$ python -q
>>> import numpy as np
>>> np.set_printoptions(suppress=True, linewidth=120)
>>> arr = np.vander(np.arange(5) - 4, 4, increasing=True)
>>> print(arr)
[[  1  -4  16 -64]
 [  1  -3   9 -27]
 [  1  -2   4  -8]
 [  1  -1   1  -1]
 [  1   0   0   0]]
>>> def softmax(z):
...     e = np.exp(z - z.max(axis=-1, keepdims=True))
...     return e / e.sum(axis=-1, keepdims=True)
... 
>>> print(np.round(softmax(arr[3]), 1))
[0.4 0.1 0.4 0.1]
>>> print(np.round(softmax(arr[3] + 4), 1))
[0.4 0.1 0.4 0.1]
>>> print(np.round(softmax(arr).sum(axis=1), 1))
[1. 1. 1. 1. 1.]
>>> S = arr @ arr.T / np.sqrt(4)
>>> print(np.round(softmax(S), 1) + 0)
[[1.  0.  0.  0.  0. ]
 [1.  0.  0.  0.  0. ]
 [1.  0.  0.  0.  0. ]
 [1.  0.  0.  0.  0. ]
 [0.2 0.2 0.2 0.2 0.2]]
>>> print(np.round(softmax(S)[3] @ arr, 1))
[  1.  -4.  16. -64.]
>>> print(softmax(S).round(6).argmax(axis=1))
[0 0 0 0 0]
>>> x0 = np.array([-2, -2, 2, -2])
>>> rhs = arr @ x0
>>> print(np.round(np.linalg.solve(arr.T @ arr, arr.T @ rhs), 1))
[-2. -2.  2. -2.]
>>> print(rhs)
[166  76  26   4  -2]
>>> print(np.round(np.linalg.pinv(arr) @ arr, 1) + 0)
[[1. 0. 0. 0.]
 [0. 1. 0. 0.]
 [0. 0. 1. 0.]
 [0. 0. 0. 1.]]
>>> rng = np.random.default_rng(66)
>>> rhs = rhs + 0.1 * rng.normal(size=5)
>>> print(rhs.round(1))
[166.1  75.9  26.    3.9  -2.1]
>>> b, *_ = np.linalg.lstsq(arr, rhs)
>>> print(np.round(arr.T @ (rhs - arr @ b), 1) + 0)
[0. 0. 0. 0.]
>>> print(b.round())
[-2. -2.  2. -2.]
>>> print([round(float(np.linalg.norm(np.linalg.solve(arr.T @ arr + lam * np.eye(4), arr.T @ rhs))), 2) for lam in (0, 1, 10, 100)])
[4.09, 3.18, 2.66, 2.5]
>>> Uu, sig, vt = np.linalg.svd(arr)
>>> print(sig.round(1))
[72.6  3.7  1.1  0.3]
>>> print(np.argmax(sig[:-1] / (sig[1:] + 1e-6)) + 1)
1
>>> out = Uu[:, :1] @ np.diag(sig[:1]) @ vt[:1]
>>> print(round(float(np.linalg.norm(arr - out) / np.linalg.norm(arr)), 1))
0.1
>>> print(np.linalg.matrix_rank(out))
1
